$ python3 -q
>>> import numpy as np
>>> np.set_printoptions(precision=2, suppress=True, linewidth=120)
>>> rng = np.random.default_rng(3658)
>>> lab = rng.integers(0, 3, 4)
>>> mat = np.triu((lab[:, None] == lab) & (rng.random((4, 4)) < 0.8), 1).astype(int)
>>> mat += mat.T
>>> mat
array([[0, 1, 0, 0],
       [1, 0, 0, 0],
       [0, 0, 0, 0],
       [0, 0, 0, 0]])
>>> np.all(np.linalg.eigvalsh(mat) > 0)
np.False_
>>> (np.linalg.matrix_power((mat != 0) + (mat.T != 0) + np.eye(4), 4) > 0).astype(int)
array([[1, 1, 0, 0],
       [1, 1, 0, 0],
       [0, 0, 1, 0],
       [0, 0, 0, 1]])
>>> round(float(np.linalg.det(mat)), 2)
0.0
>>> mat @ mat
array([[1, 0, 0, 0],
       [0, 1, 0, 0],
       [0, 0, 0, 0],
       [0, 0, 0, 0]])
>>> np.flatnonzero(np.linalg.matrix_power((mat != 0) + (mat.T != 0) + np.eye(4), 4)[2])
array([2])
>>> (mat != 0).astype(int)
array([[0, 1, 0, 0],
       [1, 0, 0, 0],
       [0, 0, 0, 0],
       [0, 0, 0, 0]])
>>> K = np.array([[1, 1, 1, 2, 1],
...     [0, 0, 2, 1, 0],
...     [0, 0, 1, 1, 0],
...     [0, 0, 0, 0, 0],
...     [0, 0, 0, 0, 1]])
>>> # column 1 repeats column 0
>>> np.linalg.cond(K) > 100
np.True_
>>> np.linalg.matrix_rank(K, rtol=0.1)
np.int64(3)
>>> r0 = np.array([1, 0, -1])
>>> m1 = np.array([np.roll(r0, i) for i in range(3)])
>>> m1
array([[ 1,  0, -1],
       [-1,  1,  0],
       [ 0, -1,  1]])
>>> # looks like rank 2
>>> np.round(m1 @ np.linalg.pinv(m1) @ m1, 2) + 0
array([[ 1.,  0., -1.],
       [-1.,  1.,  0.],
       [ 0., -1.,  1.]])
>>> np.linalg.lstsq(m1[:-1].T, m1[-1])[2]
np.int32(2)
>>> np.round(np.trace(np.linalg.pinv(m1) @ m1), 2)
np.float64(2.0)
>>> np.abs(np.diag(np.linalg.qr(m1)[1])) > 1e-9
array([ True,  True, False])
>>> np.allclose(m1[:-1].T @ np.linalg.lstsq(m1[:-1].T, m1[-1])[0], m1[-1])
True
>>> r0 = np.array([1, 0, 2])
>>> np.convolve(m1[0], r0)
array([ 1,  0,  1,  0, -2])
>>> np.correlate(m1[0], m1[2], "full")
array([ 1, -1, -1,  1,  0])
>>> np.array([np.convolve(row, r0, "same") for row in m1])
array([[ 0,  1,  0],
       [ 1, -2,  2],
       [-1,  1, -2]])
